>>> import numpy as np
>>> import numpy.linalg as la
>>> np.set_printoptions(precision=1, suppress=True, linewidth=120, legacy="1.25")
>>> mat = np.loadtxt("data.csv", delimiter=",")
>>> mat
array([[ 2.,  2., -2., -2., -1.,  0.,  1.,  0.],
       [ 1.,  1.,  2.,  0., -1., -2.,  1.,  0.],
       [-1., -1.,  2., -1.,  0.,  1.,  0., -2.],
       [-2.,  2.,  0., -1.,  1.,  1.,  0., -2.],
       [ 1.,  1., -2., -1.,  0., -1., -1.,  2.],
       [-2.,  1.,  2.,  0.,  2.,  0., -2.,  2.],
       [-1.,  0.,  0.,  0.,  2.,  1., -2.,  0.]])
>>> u, r1 = mat[3], mat[2]
>>> u @ u
15.0
>>> p = (u @ r1) / (u @ u) * u
>>> np.round(la.norm(u + r1) ** 2 + la.norm(u - r1) ** 2, 1)
54.0
>>> r1 - p
array([-0.2, -1.8,  2. , -0.6, -0.4,  0.6,  0. , -1.2])
>>> p
array([-0.8,  0.8,  0. , -0.4,  0.4,  0.4,  0. , -0.8])
>>> np.outer(u, r1)
array([[ 2.,  2., -4.,  2., -0., -2., -0.,  4.],
       [-2., -2.,  4., -2.,  0.,  2.,  0., -4.],
       [-0., -0.,  0., -0.,  0.,  0.,  0., -0.],
       [ 1.,  1., -2.,  1., -0., -1., -0.,  2.],
       [-1., -1.,  2., -1.,  0.,  1.,  0., -2.],
       [-1., -1.,  2., -1.,  0.,  1.,  0., -2.],
       [-0., -0.,  0., -0.,  0.,  0.,  0., -0.],
       [ 2.,  2., -4.,  2., -0., -2., -0.,  4.]])
>>> la.matrix_rank(np.outer(u, r1))
1
>>> rng = np.random.default_rng(43968)
>>> Y = mat + rng.integers(-2, 3, (7, 4)) @ rng.integers(-2, 3, (4, 8))
>>> Y
array([[ 6., -1., -4., -5.,  5.,  5.,  0.,  1.],
       [-3.,  4.,  2.,  1., -6., -8., -2., -2.],
       [-1.,  0., -2., -4., -1., -2., -6., -5.],
       [-2., -1.,  2., -2.,  9.,  5., -2.,  2.],
       [-4.,  2.,  2.,  2., -2., -5., -3.,  4.],
       [ 3.,  1., -6., -6.,  3.,  1., -6., -3.],
       [ 1.,  1., -6., -5.,  4.,  1., -6., -4.]])
>>> la.matrix_rank(Y - mat, tol=1e-8)
4
>>> w1 = np.array([[-3, 3, 1],
...     [-1, -3, 3],
...     [2, -2, -3],
...     [-2, -3, -3],
...     [-3, 2, -1],
...     [-3, 3, -2],
...     [0, 3, -2],
...     [-3, 1, -2]])
>>> b = np.array([0, 1, 3])
>>> H = np.maximum(Y @ w1 + b, 0)
>>> (H > 0).mean(axis=0)
array([0.4, 0.6, 0.9])
>>> basis = np.array([[-1, 0, 2], [3, 0, 3], [0, -2, -2]])
>>> w1 @ basis
array([[ 12,  -2,   1],
       [ -8,  -6, -17],
       [ -8,   6,   4],
       [ -7,   6,  -7],
       [  9,   2,   2],
       [ 12,   4,   7],
       [  9,   4,  13],
       [  6,   4,   1]])
>>> H @ basis
array([[ 213.,  -32.,  181.],
       [ -55.,  -66.,   44.],
       [ -31.,  -94.,  -32.],
       [  87.,    0.,   87.],
       [ -19.,   -6.,   32.],
       [  75., -116.,  -41.],
       [  51., -108.,  -57.]])
>>> ang = np.radians(30)
>>> Rm = np.eye(8)
>>> Rm[1, 1] = Rm[5, 5] = np.cos(ang)
>>> Rm[1, 5], Rm[5, 1] = -np.sin(ang), np.sin(ang)
>>> Rm
array([[ 1. ,  0. ,  0. ,  0. ,  0. ,  0. ,  0. ,  0. ],
       [ 0. ,  0.9,  0. ,  0. ,  0. , -0.5,  0. ,  0. ],
       [ 0. ,  0. ,  1. ,  0. ,  0. ,  0. ,  0. ,  0. ],
       [ 0. ,  0. ,  0. ,  1. ,  0. ,  0. ,  0. ,  0. ],
       [ 0. ,  0. ,  0. ,  0. ,  1. ,  0. ,  0. ,  0. ],
       [ 0. ,  0.5,  0. ,  0. ,  0. ,  0.9,  0. ,  0. ],
       [ 0. ,  0. ,  0. ,  0. ,  0. ,  0. ,  1. ,  0. ],
       [ 0. ,  0. ,  0. ,  0. ,  0. ,  0. ,  0. ,  1. ]])
>>> Y = mat @ Rm.T
>>> round(la.det(Rm), 1), round(np.trace(Rm), 1)
(1.0, 7.7)
>>> Y
array([[ 2. ,  1.7, -2. , -2. , -1. ,  1. ,  1. ,  0. ],
       [ 1. ,  1.9,  2. ,  0. , -1. , -1.2,  1. ,  0. ],
       [-1. , -1.4,  2. , -1. ,  0. ,  0.4,  0. , -2. ],
       [-2. ,  1.2,  0. , -1. ,  1. ,  1.9,  0. , -2. ],
       [ 1. ,  1.4, -2. , -1. ,  0. , -0.4, -1. ,  2. ],
       [-2. ,  0.9,  2. ,  0. ,  2. ,  0.5, -2. ,  2. ],
       [-1. , -0.5,  0. ,  0. ,  2. ,  0.9, -2. ,  0. ]])
>>> E = np.loadtxt("block14.csv", delimiter=",")
>>> E.round(1) + 0
array([[ 0.4, -0.1,  0.3, -0.2,  0.1, -0.3, -0.1],
       [-0.1,  0.8,  0. ,  0.1,  0.2, -0.2,  0.2],
       [ 0.3,  0. ,  0.8,  0.2,  0.1,  0. ,  0.2],
       [-0.2,  0.1,  0.2,  0.9, -0.1,  0. , -0.2],
       [ 0.1,  0.2,  0.1, -0.1,  0.7,  0.3, -0.2],
       [-0.3, -0.2,  0. ,  0. ,  0.3,  0.7,  0.2],
       [-0.1,  0.2,  0.2, -0.2, -0.2,  0.2,  0.7]])
>>> # a projection of rank 5
>>> Uu, sv, Vh = la.svd(E)
>>> evecs = Vh[:(sv > 1e-8).sum()]
>>> x = E[2] + 5 * E[3] + rng.integers(2) * np.eye(7)[5]
>>> x
array([-0.7,  0.3,  1.6,  4.5, -0.4,  0.1, -0.7])
>>> np.allclose(evecs.T @ evecs @ x, x)
True
>>> Uu, sv, Vh = la.svd(E)
>>> sv.round(1) + 0
array([1., 1., 1., 1., 1., 0., 0.])
>>> Y = Uu[:, :5] @ np.diag(sv[:5]) @ Vh[:5]
>>> round(float(la.norm(E - Y, 2)), 1), np.round(sv[5], 1)
(0.0, 0.0)
>>> round(float(np.abs(E - Y).max()), 1)
0.0
>>> la.matrix_rank(Y)
5
>>> np.abs(np.diag(la.qr(E)[1])) > 1e-9
array([ True,  True,  True,  True,  True, False, False])
>>> la.lstsq(E[:-1].T, E[-1])[2]
5
>>> np.unique(E.round(6), axis=0).shape
(7, 7)
>>> evals, evecs = la.eigh(E)
>>> x = np.array([4, 5, 6, 0, 0, 0, 0])
>>> round(float(x @ E @ x), 1)
63.6
>>> arr = np.load("w.npy")
>>> arr
array([[ 1.3,  0.2, -1.1,  0.6, -2.1, -2.6,  1.6,  1.1,  0.5, -0.2],
       [-0.5, -0.3, -0.2, -0.7,  0.9, -0.4, -1. ,  0.6,  1.1, -1.9],
       [ 0.4, -1.1,  0. , -0.4, -0.5,  1.6,  1.2, -0.1,  1. , -1. ],
       [-1. , -2. , -1.7, -1.6,  1.2,  0. ,  1.8,  0.1, -2. ,  1.3],
       [-0.9,  0.7, -0.4, -2. , -0.1,  1.1,  0.4, -1. , -1.4,  0.1],
       [ 0.5, -0.6,  0.4, -2.1,  0.6,  1.9,  1.5, -0.7,  0.1, -1. ],
       [ 0.6,  0.6, -1.2,  1.6,  1.2, -1.1, -0.4,  0.2,  0.7,  0.4],
       [-1.3,  0. ,  0.4,  1. , -0.8, -1.7, -1.2, -0.2,  0.6,  0.8],
       [ 1.2,  0. ,  0.9,  0.9, -0.6, -1. , -1.1, -0.8,  0.2, -0.3],
       [-1.8,  0.6,  3.9,  1.8,  8.1, -0.9,  1.2,  2.1,  2.1, -0.3],
       [-1.3, -0.8,  0.8, -0.7, -0.1,  0.3, -0.8, -1.9, -0.6,  2.3],
       [-0.6,  2.9,  0.6,  0.7,  0.1,  0.7,  0.7,  0.6,  0.1,  0.3],
       [ 1.5, -0.3,  0.5,  0.3,  0.6, -0.8, -0.2,  0.5, -0.9,  0.9],
       [ 0.5,  0.6, -1.4, -1.5,  0.5, -1. ,  1.7, -0.8, -1.5,  1.5],
       [-1.4,  2.7, -0.5,  1.4, -0.4,  0.2,  0.1, -1.5,  1.9,  1.1],
       [-1. , -0.4,  1.1, -0.7,  0.2,  0.6, -0.7,  1.7,  2. ,  0.2],
       [ 0.1,  1.4, -0.6,  0.1,  0.8, -1.8, -1.1,  0.9,  0.5,  1.3],
       [-0.9,  2.7, -0.3, -0.6,  1.6,  0.1,  0.7,  0.6,  0.5, -0.7],
       [ 2.3, -0.3, -0.4, -0.9,  1.1, -1.2,  0.7, -0.4, -0.6, -1.1],
       [-0.1, -1.5, -0.3,  2. , -0.1, -0.8, -0.5, -0.3,  0.7, -0.8],
       [-1.1,  1.9, -0.7, -1.5, -1.6, -1.7, -0.7, -0.6, -0.5, -0.8],
       [-0.6, -0.9,  0.9, -1. ,  0. , -0.7,  1.2,  0.9, -0.6, -1.2],
       [-0.7,  0.5, -0.8,  0.8,  0.5,  0.6,  3. ,  0. , -1.1,  1.6],
       [ 0.7,  0.3,  0.1,  0.3, -1.1,  0.7, -2.2,  0.2,  1.6,  1.2],
       [ 1.5, -0.5, -0.8,  0.2,  1.6,  0.2,  0.2,  0.8,  0. ,  1.5],
       [-0.7, -0.2,  0. ,  1.2, -0.1,  0.8, -0.2,  1.3,  0.2, -0.2],
       [ 1. ,  0.4, -0.6, -1.3, -0.3, -1.4,  0.2, -0.2,  0.6, -1.9],
       [-1.3, -0.8,  0.6, -0.3,  0.9,  0.1, -0.1, -0.6, -0.6,  1.1],
       [-0.3, -1.6,  0.4, -1.8,  0.5,  0. ,  1.4,  0.9,  0. ,  1.4],
       [ 1.1, -0.7,  0.1,  0.9,  1. , -1. ,  0. , -1.3, -0.4, -1. ],
       [-0.8, -0.2, -1.4,  0.1,  1.2,  2.8,  0.6, -1.3, -0.6, -0.7],
       [ 2. ,  0.9, -1.8, -0.9,  1.8, -0.5,  0.2,  0.6, -0.9,  1.1]])
>>> x = np.array([5, -1, 5, 4, 1, 2, 1])
>>> h1 = np.maximum(E @ x, 0)
>>> np.maximum(E @ (3 * x), 0)
array([ 7.3,  0. , 19.5,  8.9,  3.3,  2.8,  0.5])
>>> np.maximum(E @ x, 0) - np.maximum(-E @ x, 0)
array([ 2.4, -1.3,  6.5,  3. ,  1.1,  0.9,  0.2])
>>> Y = np.c_[arr[:, :3] @ np.array([[8, 6, 4], [5, 3, 5], [4, 5, 0]]), np.array([0, 0, -1, 2, 0, 0, -1, 0, 3, 0, -1, -2, -3, 2, 2, 2, 3, 3, 1, 1, -3, 3, -2, 1, 2, -2, 0, -3, 1, 1, 2, -1])]
>>> Y
array([[  7. ,   2.9,   6.2,   0. ],
       [ -6.3,  -4.9,  -3.5,   0. ],
       [ -2.3,  -0.9,  -3.9,  -1. ],
       [-24.8, -20.5, -14. ,   2. ],
       [ -5.3,  -5.3,  -0.1,   0. ],
       [  2.6,   3.2,  -1. ,   0. ],
       [  3. ,  -0.6,   5.4,  -1. ],
       [ -8.8,  -5.8,  -5.2,   0. ],
       [ 13.2,  11.7,   4.8,   3. ],
       [  4.2,  10.5,  -4.2,   0. ],
       [-11.2,  -6.2,  -9.2,  -1. ],
       [ 12.1,   8.1,  12.1,  -2. ],
       [ 12.5,  10.6,   4.5,  -3. ],
       [  1.4,  -2.2,   5. ,   2. ],
       [  0.3,  -2.8,   7.9,   2. ],
       [ -5.6,  -1.7,  -6. ,   2. ],
       [  5.4,   1.8,   7.4,   3. ],
       [  5.1,   1.2,   9.9,   3. ],
       [ 15.3,  10.9,   7.7,   1. ],
       [ -9.5,  -6.6,  -7.9,   1. ],
       [ -2.1,  -4.4,   5.1,  -3. ],
       [ -5.7,  -1.8,  -6.9,   3. ],
       [ -6.3,  -6.7,  -0.3,  -2. ],
       [  7.5,   5.6,   4.3,   1. ],
       [  6.3,   3.5,   3.5,   2. ],
       [ -6.6,  -4.8,  -3.8,  -2. ],
       [  7.6,   4.2,   6. ,   0. ],
       [-12. ,  -7.2,  -9.2,  -3. ],
       [ -8.8,  -4.6,  -9.2,   1. ],
       [  5.7,   5. ,   0.9,   1. ],
       [-13. , -12.4,  -4.2,   2. ],
       [ 13.3,   5.7,  12.5,  -1. ]])
>>> la.norm(la.qr(arr)[0].T @ Y, axis=0) ** 2 / ((Y ** 2).sum(axis=0) + 1e-12)
array([1. , 1. , 1. , 0.2])
>>> np.round(la.lstsq(arr, Y[:, 0])[0], 1) + 0
array([8., 5., 4., 0., 0., 0., 0., 0., 0., 0.])
>>> Ac = arr - arr.mean(axis=0)
>>> evecs = la.svd(Ac)[2][:8]
>>> Y = Ac - Ac @ evecs.T @ evecs
>>> np.round(np.cov(Ac @ evecs.T, rowvar=False), 1) + 0
array([[3.6, 0. , 0. , 0. , 0. , 0. , 0. , 0. ],
       [0. , 2.4, 0. , 0. , 0. , 0. , 0. , 0. ],
       [0. , 0. , 1.7, 0. , 0. , 0. , 0. , 0. ],
       [0. , 0. , 0. , 1.5, 0. , 0. , 0. , 0. ],
       [0. , 0. , 0. , 0. , 1.3, 0. , 0. , 0. ],
       [0. , 0. , 0. , 0. , 0. , 0.9, 0. , 0. ],
       [0. , 0. , 0. , 0. , 0. , 0. , 0.8, 0. ],
       [0. , 0. , 0. , 0. , 0. , 0. , 0. , 0.7]])
>>> np.round(la.norm(Y) / la.norm(Ac), 1)
0.2
>>> W0 = np.load("a.npy")
>>> W0
array([[5., 1., 0., 0., 0., 0., 0., 0., 0.],
       [0., 5., 1., 0., 0., 0., 0., 0., 0.],
       [0., 0., 5., 1., 0., 0., 0., 0., 0.],
       [0., 0., 0., 5., 1., 0., 0., 0., 0.],
       [0., 0., 0., 0., 5., 1., 0., 0., 0.],
       [0., 0., 0., 0., 0., 5., 1., 0., 0.],
       [0., 0., 0., 0., 0., 0., 5., 1., 0.],
       [0., 0., 0., 0., 0., 0., 0., 5., 1.],
       [0., 0., 0., 0., 0., 0., 0., 0., 5.]])
>>> # triangular, det is the product of the diagonal
>>> la.matrix_rank(W0 - W0[0, 0] * np.eye(9))
8
>>> np.sort(la.eigvals(W0))
array([5., 5., 5., 5., 5., 5., 5., 5., 5.])
